% ipython --no-banner

In [1]: import numpy as np

In [2]: np.set_printoptions(suppress=True, linewidth=200)

In [3]: arr = np.array([[3.0, 1.0, 1.0, 1.0, 1.0, 1.0],
   ...:     [1.0, 3.0, 1.0, 1.0, 1.0, 1.0],
   ...:     [1.0, 1.0, 3.0, 1.0, 1.0, 1.0],
   ...:     [1.0, 1.0, 1.0, 3.0, 1.0, 1.0],
   ...:     [1.0, 1.0, 1.0, 1.0, 3.0, 1.0],
   ...:     [1.0, 1.0, 1.0, 1.0, 1.0, 3.0]])

In [4]: arr
Out[4]: 
array([[3., 1., 1., 1., 1., 1.],
       [1., 3., 1., 1., 1., 1.],
       [1., 1., 3., 1., 1., 1.],
       [1., 1., 1., 3., 1., 1.],
       [1., 1., 1., 1., 3., 1.],
       [1., 1., 1., 1., 1., 3.]])

In [5]: vals, vecs = np.linalg.eigh(arr)

In [6]: x = np.array([-5, 3, 0, 4, 2, 0])

In [7]: round(x @ arr @ x / (x @ x), 1), np.round(vals[0], 1), np.round(vals[-1], 1)
Out[7]: (np.float64(2.3), np.float64(2.0), np.float64(8.0))

In [8]: np.abs(arr).sum(axis=1).max(), round(np.abs(vals).max(), 1)
Out[8]: (np.float64(8.0), np.float64(8.0))

In [9]: (np.sign(vecs[:, -1].round(6)) == np.sign(vecs[0, -1].round(6))).astype(int)
Out[9]: array([1, 1, 1, 1, 1, 1])

In [10]: np.trace(arr)
Out[10]: np.float64(18.0)

In [11]: (arr + arr.T) / 2
Out[11]: 
array([[3., 1., 1., 1., 1., 1.],
       [1., 3., 1., 1., 1., 1.],
       [1., 1., 3., 1., 1., 1.],
       [1., 1., 1., 3., 1., 1.],
       [1., 1., 1., 1., 3., 1.],
       [1., 1., 1., 1., 1., 3.]])

In [12]: np.round(np.linalg.matrix_power(arr, 2), 1)
Out[12]: 
array([[14., 10., 10., 10., 10., 10.],
       [10., 14., 10., 10., 10., 10.],
       [10., 10., 14., 10., 10., 10.],
       [10., 10., 10., 14., 10., 10.],
       [10., 10., 10., 10., 14., 10.],
       [10., 10., 10., 10., 10., 14.]])

In [13]: arr @ arr
Out[13]: 
array([[14., 10., 10., 10., 10., 10.],
       [10., 14., 10., 10., 10., 10.],
       [10., 10., 14., 10., 10., 10.],
       [10., 10., 10., 14., 10., 10.],
       [10., 10., 10., 10., 14., 10.],
       [10., 10., 10., 10., 10., 14.]])
